$ python3 -q
>>> import numpy as np
>>> import numpy.linalg as la
>>> np.set_printoptions(precision=3, suppress=True, linewidth=200)
>>> def rnd(a):
...     return np.round(a, 3) + 0
... 
>>> E = np.load("data.npy")
>>> print(E)
[[ 2.52 -0.56  1.68]
 [-0.99  0.22 -0.66]
 [ 0.54 -0.12  0.36]]
>>> rank = la.matrix_rank(E)
>>> print(rank)
1
>>> ns = la.svd(E)[2][rank:].T
>>> print([int(la.matrix_rank(E[:, :j + 1])) for j in range(3)])
[1, 1, 1]
>>> print(rnd(ns @ ns.T))
[[ 0.331  0.149 -0.446]
 [ 0.149  0.967  0.099]
 [-0.446  0.099  0.702]]
>>> print(rnd(E @ ns))
[[0. 0.]
 [0. 0.]
 [0. 0.]]
>>> print([int(la.matrix_rank(E[:i])) for i in range(1, len(E) + 1)])
[1, 1, 1]
>>> K = np.load("w.npy")
>>> print(K)
[[-1.988 -2.005]
 [ 5.967  5.99 ]]
>>> print(rnd(la.norm(K, 2) / la.norm(K)))
1.0
>>> print(la.matrix_rank(K, rtol=0.1))
1
>>> print([round(float(x), 3) for x in la.svd(K, compute_uv=False)[:3]])
[8.914, 0.006]
>>> other = np.array([[2, 2, 2, 0], [1, 1, 1, 1], [-2, 1, 1, -1]])
>>> X = other.T @ other
>>> print(X)
[[9 3 3 3]
 [3 6 6 0]
 [3 6 6 0]
 [3 0 0 2]]
>>> w1 = np.array([[3, 2, 0, 1], [1, 3, 1, 2], [1, 1, 2, 2], [2, 3, 0, 0]])
>>> beta = np.array([-3, 2, -3, -1])
>>> hid = np.maximum(X @ w1 + beta, 0)
>>> print((hid > 0).astype(int))
[[1 1 1 1]
 [1 1 1 1]
 [1 1 1 1]
 [1 1 0 1]]
>>> print(hid)
[[36 41  6 20]
 [18 32 15 26]
 [18 32 15 26]
 [10 14  0  2]]
>>> print(la.matrix_rank(hid))
3
>>> Z = np.array([[2, 2], [1, 1], [1, 1], [1, 2]])
>>> print((hid @ Z).round(6).argmax(axis=1))
[1 1 1 1]
>>> print(w1 @ Z)
[[ 9 10]
 [ 8 10]
 [ 7  9]
 [ 7  7]]
>>> rank = la.matrix_rank(X)
>>> print(rank)
3
>>> ns = la.svd(X)[2][rank:].T
>>> print(ns.shape)
(4, 1)
>>> print(rnd(ns[:, 0] / ns[np.abs(ns[:, 0]).round(6).argmax(), 0]))
[ 0.  1. -1.  0.]
>>> print(rnd(X @ ns))
[[0.]
 [0.]
 [0.]
 [0.]]
>>> print([int(la.matrix_rank(X[:, :j + 1])) for j in range(4)])
[1, 2, 2, 3]
>>> print(rnd(ns @ ns.T))
[[ 0.   0.   0.   0. ]
 [ 0.   0.5 -0.5  0. ]
 [ 0.  -0.5  0.5  0. ]
 [ 0.   0.   0.   0. ]]
>>> vec = np.array([2, 0, 5, 4])
>>> print(X @ np.eye(4)[0])
[9. 3. 3. 3.]
>>> print((X * vec).sum(axis=1))
[45 36 36 14]
>>> print((X @ vec).argmax())
0
>>> print(X @ np.ones(4))
[18. 15. 15.  5.]
